% ipython --no-banner

In [1]: import numpy as np

In [2]: from numpy import linalg as LA

In [3]: np.set_printoptions(suppress=True, linewidth=160)

In [4]: M = np.loadtxt("x.csv", delimiter=",")

In [5]: M
Out[5]: 
array([[0., 0., 0., 0., 0., 0., 0., 0., 0., 0.],
       [0., 0., 1., 1., 0., 0., 1., 0., 1., 1.],
       [0., 1., 0., 1., 0., 1., 1., 0., 1., 1.],
       [0., 1., 1., 0., 0., 0., 0., 0., 0., 0.],
       [0., 0., 0., 0., 0., 0., 0., 1., 0., 0.],
       [0., 0., 1., 0., 0., 0., 0., 0., 0., 0.],
       [0., 1., 1., 0., 0., 0., 0., 0., 0., 0.],
       [0., 0., 0., 0., 1., 0., 0., 0., 0., 0.],
       [0., 1., 1., 0., 0., 0., 0., 0., 0., 0.],
       [0., 1., 1., 0., 0., 0., 0., 0., 0., 0.]])

In [6]: t = np.radians(120)

In [7]: R = np.eye(10)

In [8]: R[3, 3] = R[6, 6] = np.cos(t)

In [9]: R[3, 6], R[6, 3] = -np.sin(t), np.sin(t)

In [10]: print(R.round(2))
[[ 1.    0.    0.    0.    0.    0.    0.    0.    0.    0.  ]
 [ 0.    1.    0.    0.    0.    0.    0.    0.    0.    0.  ]
 [ 0.    0.    1.    0.    0.    0.    0.    0.    0.    0.  ]
 [ 0.    0.    0.   -0.5   0.    0.   -0.87  0.    0.    0.  ]
 [ 0.    0.    0.    0.    1.    0.    0.    0.    0.    0.  ]
 [ 0.    0.    0.    0.    0.    1.    0.    0.    0.    0.  ]
 [ 0.    0.    0.    0.87  0.    0.   -0.5   0.    0.    0.  ]
 [ 0.    0.    0.    0.    0.    0.    0.    1.    0.    0.  ]
 [ 0.    0.    0.    0.    0.    0.    0.    0.    1.    0.  ]
 [ 0.    0.    0.    0.    0.    0.    0.    0.    0.    1.  ]]

In [11]: other = M @ R.T

In [12]: other.round(2)
Out[12]: 
array([[ 0.  ,  0.  ,  0.  ,  0.  ,  0.  ,  0.  ,  0.  ,  0.  ,  0.  ,  0.  ],
       [ 0.  ,  0.  ,  1.  , -1.37,  0.  ,  0.  ,  0.37,  0.  ,  1.  ,  1.  ],
       [ 0.  ,  1.  ,  0.  , -1.37,  0.  ,  1.  ,  0.37,  0.  ,  1.  ,  1.  ],
       [ 0.  ,  1.  ,  1.  ,  0.  ,  0.  ,  0.  ,  0.  ,  0.  ,  0.  ,  0.  ],
       [ 0.  ,  0.  ,  0.  ,  0.  ,  0.  ,  0.  ,  0.  ,  1.  ,  0.  ,  0.  ],
       [ 0.  ,  0.  ,  1.  ,  0.  ,  0.  ,  0.  ,  0.  ,  0.  ,  0.  ,  0.  ],
       [ 0.  ,  1.  ,  1.  ,  0.  ,  0.  ,  0.  ,  0.  ,  0.  ,  0.  ,  0.  ],
       [ 0.  ,  0.  ,  0.  ,  0.  ,  1.  ,  0.  ,  0.  ,  0.  ,  0.  ,  0.  ],
       [ 0.  ,  1.  ,  1.  ,  0.  ,  0.  ,  0.  ,  0.  ,  0.  ,  0.  ,  0.  ],
       [ 0.  ,  1.  ,  1.  ,  0.  ,  0.  ,  0.  ,  0.  ,  0.  ,  0.  ,  0.  ]])

In [13]: np.round(np.abs(other - M).max(axis=0), 2)
Out[13]: array([0.  , 0.  , 0.  , 2.37, 0.  , 0.  , 0.63, 0.  , 0.  , 0.  ])

In [14]: LA.lstsq(other[:-1].T, other[-1])[2]
Out[14]: np.int32(6)

In [15]: round(float(np.trace(LA.pinv(other) @ other)), 2)
Out[15]: 6.0

In [16]: print(np.abs(np.diag(LA.qr(other)[1])) > 1e-9)
[False  True  True  True  True  True False  True False False]

In [17]: Uu, sv, Vt = LA.svd(M)

In [18]: vecs = Vt[:(sv > 1e-8).sum()]

In [19]: rng = np.random.default_rng(16)

In [20]: vec = M[0] + 3 * M[6] + rng.integers(2) * np.eye(10)[7]

In [21]: print(vec)
[0. 3. 3. 0. 0. 0. 0. 1. 0. 0.]

In [22]: np.round(vecs.T @ vecs, 2) + 0
Out[22]: 
array([[0.  , 0.  , 0.  , 0.  , 0.  , 0.  , 0.  , 0.  , 0.  , 0.  ],
       [0.  , 1.  , 0.  , 0.  , 0.  , 0.  , 0.  , 0.  , 0.  , 0.  ],
       [0.  , 0.  , 1.  , 0.  , 0.  , 0.  , 0.  , 0.  , 0.  , 0.  ],
       [0.  , 0.  , 0.  , 0.25, 0.  , 0.  , 0.25, 0.  , 0.25, 0.25],
       [0.  , 0.  , 0.  , 0.  , 1.  , 0.  , 0.  , 0.  , 0.  , 0.  ],
       [0.  , 0.  , 0.  , 0.  , 0.  , 1.  , 0.  , 0.  , 0.  , 0.  ],
       [0.  , 0.  , 0.  , 0.25, 0.  , 0.  , 0.25, 0.  , 0.25, 0.25],
       [0.  , 0.  , 0.  , 0.  , 0.  , 0.  , 0.  , 1.  , 0.  , 0.  ],
       [0.  , 0.  , 0.  , 0.25, 0.  , 0.  , 0.25, 0.  , 0.25, 0.25],
       [0.  , 0.  , 0.  , 0.25, 0.  , 0.  , 0.25, 0.  , 0.25, 0.25]])

In [23]: w, vecs = LA.eigh(M)

In [24]: print(np.round(LA.eigvalsh(M @ M), 2) + 0)
[ 0.    0.    0.    0.    0.12  1.    1.    1.79  6.11 11.98]

In [25]: np.round(vecs @ np.diag(w) @ vecs.T, 2) + 0
Out[25]: 
array([[0., 0., 0., 0., 0., 0., 0., 0., 0., 0.],
       [0., 0., 1., 1., 0., 0., 1., 0., 1., 1.],
       [0., 1., 0., 1., 0., 1., 1., 0., 1., 1.],
       [0., 1., 1., 0., 0., 0., 0., 0., 0., 0.],
       [0., 0., 0., 0., 0., 0., 0., 1., 0., 0.],
       [0., 0., 1., 0., 0., 0., 0., 0., 0., 0.],
       [0., 1., 1., 0., 0., 0., 0., 0., 0., 0.],
       [0., 0., 0., 0., 1., 0., 0., 0., 0., 0.],
       [0., 1., 1., 0., 0., 0., 0., 0., 0., 0.],
       [0., 1., 1., 0., 0., 0., 0., 0., 0., 0.]])

In [26]: np.round(vecs.T @ M @ vecs, 2) + 0
Out[26]: 
array([[-2.47,  0.  ,  0.  ,  0.  ,  0.  ,  0.  ,  0.  ,  0.  ,  0.  ,  0.  ],
       [ 0.  , -1.34,  0.  ,  0.  ,  0.  ,  0.  ,  0.  ,  0.  ,  0.  ,  0.  ],
       [ 0.  ,  0.  , -1.  ,  0.  ,  0.  ,  0.  ,  0.  ,  0.  ,  0.  ,  0.  ],
       [ 0.  ,  0.  ,  0.  ,  0.  ,  0.  ,  0.  ,  0.  ,  0.  ,  0.  ,  0.  ],
       [ 0.  ,  0.  ,  0.  ,  0.  ,  0.  ,  0.  ,  0.  ,  0.  ,  0.  ,  0.  ],
       [ 0.  ,  0.  ,  0.  ,  0.  ,  0.  ,  0.  ,  0.  ,  0.  ,  0.  ,  0.  ],
       [ 0.  ,  0.  ,  0.  ,  0.  ,  0.  ,  0.  ,  0.  ,  0.  ,  0.  ,  0.  ],
       [ 0.  ,  0.  ,  0.  ,  0.  ,  0.  ,  0.  ,  0.  ,  0.35,  0.  ,  0.  ],
       [ 0.  ,  0.  ,  0.  ,  0.  ,  0.  ,  0.  ,  0.  ,  0.  ,  1.  ,  0.  ],
       [ 0.  ,  0.  ,  0.  ,  0.  ,  0.  ,  0.  ,  0.  ,  0.  ,  0.  ,  3.46]])

In [27]: print(round(float(w.sum()), 2), np.trace(M))
-0.0 0.0

In [28]: (w > 1e-8).sum(), (w < -1e-8).sum()
Out[28]: (np.int64(3), np.int64(3))

In [29]: np.unique(w.round(6) + 0, return_counts=True)[1]
Out[29]: array([1, 1, 1, 4, 1, 1, 1])

In [30]: mat = np.loadtxt("dump.csv", delimiter=",")

In [31]: mat
Out[31]: 
array([[ 5.,  5.,  5.,  5.,  5.,  5.,  5.,  5.,  5.,  5.,  5.,  5.,  5.],
       [ 5., 10., 10., 10., 10., 10., 10., 10., 10., 10., 10., 10., 10.],
       [ 5., 10., 15., 15., 15., 15., 15., 15., 15., 15., 15., 15., 15.],
       [ 5., 10., 15., 20., 20., 20., 20., 20., 20., 20., 20., 20., 20.],
       [ 5., 10., 15., 20., 25., 25., 25., 25., 25., 25., 25., 25., 25.],
       [ 5., 10., 15., 20., 25., 30., 30., 30., 30., 30., 30., 30., 30.],
       [ 5., 10., 15., 20., 25., 30., 35., 35., 35., 35., 35., 35., 35.],
       [ 5., 10., 15., 20., 25., 30., 35., 40., 40., 40., 40., 40., 40.],
       [ 5., 10., 15., 20., 25., 30., 35., 40., 45., 45., 45., 45., 45.],
       [ 5., 10., 15., 20., 25., 30., 35., 40., 45., 50., 50., 50., 50.],
       [ 5., 10., 15., 20., 25., 30., 35., 40., 45., 50., 55., 55., 55.],
       [ 5., 10., 15., 20., 25., 30., 35., 40., 45., 50., 55., 60., 60.],
       [ 5., 10., 15., 20., 25., 30., 35., 40., 45., 50., 55., 60., 65.]])

In [32]: low = LA.cholesky(mat)

In [33]: np.round(np.diag(low) ** 2, 2)
Out[33]: array([5., 5., 5., 5., 5., 5., 5., 5., 5., 5., 5., 5., 5.])

In [34]: LA.eigvalsh(mat).min() > 0
Out[34]: np.True_

In [35]: r0 = np.array([-2, -5, 0, 2, 4, 0, 2, 3, -4]) + 0.5

In [36]: X = np.outer(r0, r0) / (r0 @ r0)

In [37]: X.round(2) + 0
Out[37]: 
array([[ 0.03,  0.08, -0.01, -0.05, -0.08, -0.01, -0.05, -0.07,  0.07],
       [ 0.08,  0.25, -0.03, -0.14, -0.25, -0.03, -0.14, -0.2 ,  0.2 ],
       [-0.01, -0.03,  0.  ,  0.02,  0.03,  0.  ,  0.02,  0.02, -0.02],
       [-0.05, -0.14,  0.02,  0.08,  0.14,  0.02,  0.08,  0.11, -0.11],
       [-0.08, -0.25,  0.03,  0.14,  0.25,  0.03,  0.14,  0.2 , -0.2 ],
       [-0.01, -0.03,  0.  ,  0.02,  0.03,  0.  ,  0.02,  0.02, -0.02],
       [-0.05, -0.14,  0.02,  0.08,  0.14,  0.02,  0.08,  0.11, -0.11],
       [-0.07, -0.2 ,  0.02,  0.11,  0.2 ,  0.02,  0.11,  0.15, -0.15],
       [ 0.07,  0.2 , -0.02, -0.11, -0.2 , -0.02, -0.11, -0.15,  0.15]])

In [38]: vec = np.array([-1, 1, 2, 3, -2, 0, -1, 3, -1])

In [39]: print(np.round(np.eye(9) - X, 2) + 0)
[[ 0.97 -0.08  0.01  0.05  0.08  0.01  0.05  0.07 -0.07]
 [-0.08  0.75  0.03  0.14  0.25  0.03  0.14  0.2  -0.2 ]
 [ 0.01  0.03  1.   -0.02 -0.03  0.   -0.02 -0.02  0.02]
 [ 0.05  0.14 -0.02  0.92 -0.14 -0.02 -0.08 -0.11  0.11]
 [ 0.08  0.25 -0.03 -0.14  0.75 -0.03 -0.14 -0.2   0.2 ]
 [ 0.01  0.03  0.   -0.02 -0.03  1.   -0.02 -0.02  0.02]
 [ 0.05  0.14 -0.02 -0.08 -0.14 -0.02  0.92 -0.11  0.11]
 [ 0.07  0.2  -0.02 -0.11 -0.2  -0.02 -0.11  0.85  0.15]
 [-0.07 -0.2   0.02  0.11  0.2   0.02  0.11  0.15  0.85]]

In [40]: Uu, sv, Vt = LA.svd(X)

In [41]: vecs = Vt[:(sv > 1e-8).sum()]

In [42]: vec = X[0] + 3 * X[5] + rng.integers(2) * np.eye(9)[2]

In [43]: vec.round(2) + 0
Out[43]: array([0., 0., 1., 0., 0., 0., 0., 0., 0.])

In [44]: np.round(np.diag(vecs.T @ vecs), 2) + 0
Out[44]: array([0.03, 0.25, 0.  , 0.08, 0.25, 0.  , 0.08, 0.15, 0.15])

In [45]: np.round(vecs.T @ vecs, 2) + 0
Out[45]: 
array([[ 0.03,  0.08, -0.01, -0.05, -0.08, -0.01, -0.05, -0.07,  0.07],
       [ 0.08,  0.25, -0.03, -0.14, -0.25, -0.03, -0.14, -0.2 ,  0.2 ],
       [-0.01, -0.03,  0.  ,  0.02,  0.03,  0.  ,  0.02,  0.02, -0.02],
       [-0.05, -0.14,  0.02,  0.08,  0.14,  0.02,  0.08,  0.11, -0.11],
       [-0.08, -0.25,  0.03,  0.14,  0.25,  0.03,  0.14,  0.2 , -0.2 ],
       [-0.01, -0.03,  0.  ,  0.02,  0.03,  0.  ,  0.02,  0.02, -0.02],
       [-0.05, -0.14,  0.02,  0.08,  0.14,  0.02,  0.08,  0.11, -0.11],
       [-0.07, -0.2 ,  0.02,  0.11,  0.2 ,  0.02,  0.11,  0.15, -0.15],
       [ 0.07,  0.2 , -0.02, -0.11, -0.2 , -0.02, -0.11, -0.15,  0.15]])

In [46]: np.allclose(vecs.T @ vecs @ vec, vec)
Out[46]: False

In [47]: LA.matrix_rank(np.vstack([X, vec]))
Out[47]: np.int64(2)

In [48]: print(np.round(np.sort(np.abs(LA.eigvals(X))), 2) + 0)
[0. 0. 0. 0. 0. 0. 0. 0. 1.]

In [49]: print(np.round(np.abs(LA.eigvals(X)).max(), 2))
1.0

In [50]: print(round(np.trace(X), 2))
1.0
